In [1]: import numpy as np

In [2]: from numpy import linalg as LA

In [3]: np.set_printoptions(precision=3, suppress=True, linewidth=160)

In [4]: A = np.loadtxt("test4.csv", delimiter=",")

In [5]: print(A)
[[ 0.5  1.3  0.9  0.6 -0.4 -1.3 -0.5 -0.2  1.1]
 [ 0.5  0.7 -1.7  0.3 -1.4 -0.3  0.2  0.   0.7]
 [-0.5  0.6  1.3 -0.3 -0.3  1.6  0.7 -1.6 -1.2]
 [-1.4 -2.1 -0.2  0.8  0.2 -0.3 -0.5  1.7 -1.3]
 [-0.7 -0.5 -0.1  1.2 -1.2  1.5  0.5  0.2 -2. ]
 [-0.8  0.1  0.8 -1.3  1.1  0.8  1.3 -0.5 -1.6]
 [-0.2 -0.1 -0.9 -0.2  1.1 -1.4 -1.2 -0.1  0.8]
 [ 0.8 -0.2  0.3 -0.2  0.9 -0.2 -1.7  0.4 -0.7]
 [ 0.   2.4 -0.5  1.9  0.2  0.4 -0.2  0.7 -0.4]
 [-1.2 -0.4  0.3  1.4  0.   1.4 -1.3 -2.  -0.7]
 [-0.1 -0.6  0.   0.5  3.8  1.9 -0.9 -0.1 -0.5]
 [-1.  -0.2  1.5  0.4  0.  -1.2  0.2  0.8 -0.8]
 [ 1.7 -0.4 -0.1  1.5  0.6 -1.1 -0.3 -1.2  0.7]
 [ 0.   1.9 -0.4  0.1 -0.9  1.8  0.1 -0.4  0.5]
 [-1.1  1.  -0.6  1.3 -1.6 -0.1  0.1 -0.2 -1.2]
 [ 1.5 -4.5  0.  -2.   5.5  8.  -2.   7.  -2.5]
 [ 0.2  0.6  1.3  0.  -0.9  0.8 -0.7  0.2 -0.6]
 [ 0.7  0.2  0.7 -0.2 -0.1  0.8  0.2  0.1  0.7]
 [-0.6 -2.   1.7 -2.2  0.6 -1.3  0.4  0.  -1.7]
 [ 0.2  0.8  0.7 -0.3 -0.3 -0.3 -0.8 -0.8  0.2]
 [ 0.8 -0.3  0.1 -0.1 -0.8 -0.2 -0.5  0.4 -2. ]
 [ 0.1 -1.2  1.3  0.5  0.5  0.3 -0.2 -0.4  0.1]
 [-2.2  0.7 -0.8 -0.2  1.   0.  -1.1  0.6 -1.1]
 [-0.8 -1.7 -0.1  0.8  0.4  0.5  0.1  0.3  0.7]]

In [6]: x0 = np.array([2, 0, -2, 1, -2, 2, 2, 1, 1])

In [7]: h = np.maximum(A @ x0, 0)

In [8]: print(h)
[0.  8.  0.  0.  4.6 0.  0.  0.  3.2 0.  0.  0.  0.6 6.6 2.1 6.5 0.  2.8 0.  0.  0.  0.  0.  0.8]

In [9]: print(np.maximum(A @ (3 * x0), 0))
[ 0.  24.   0.   0.  13.8  0.   0.   0.   9.6  0.   0.   0.   1.8 19.8  6.3 19.5  0.   8.4  0.   0.   0.   0.   0.   2.4]

In [10]: Xc = (A - A.mean(axis=0)) / A.std(axis=0)

In [11]: print(Xc.std(axis=0))
[1. 1. 1. 1. 1. 1. 1. 1. 1.]

In [12]: coef = LA.lstsq(np.delete(Xc, 5, axis=1), Xc[:, 5])[0]

In [13]: print(np.round(1 - np.var(Xc[:, 5] - np.delete(Xc, 5, axis=1) @ coef), 3))
0.576

In [14]: print(np.abs(coef).argmax())
4
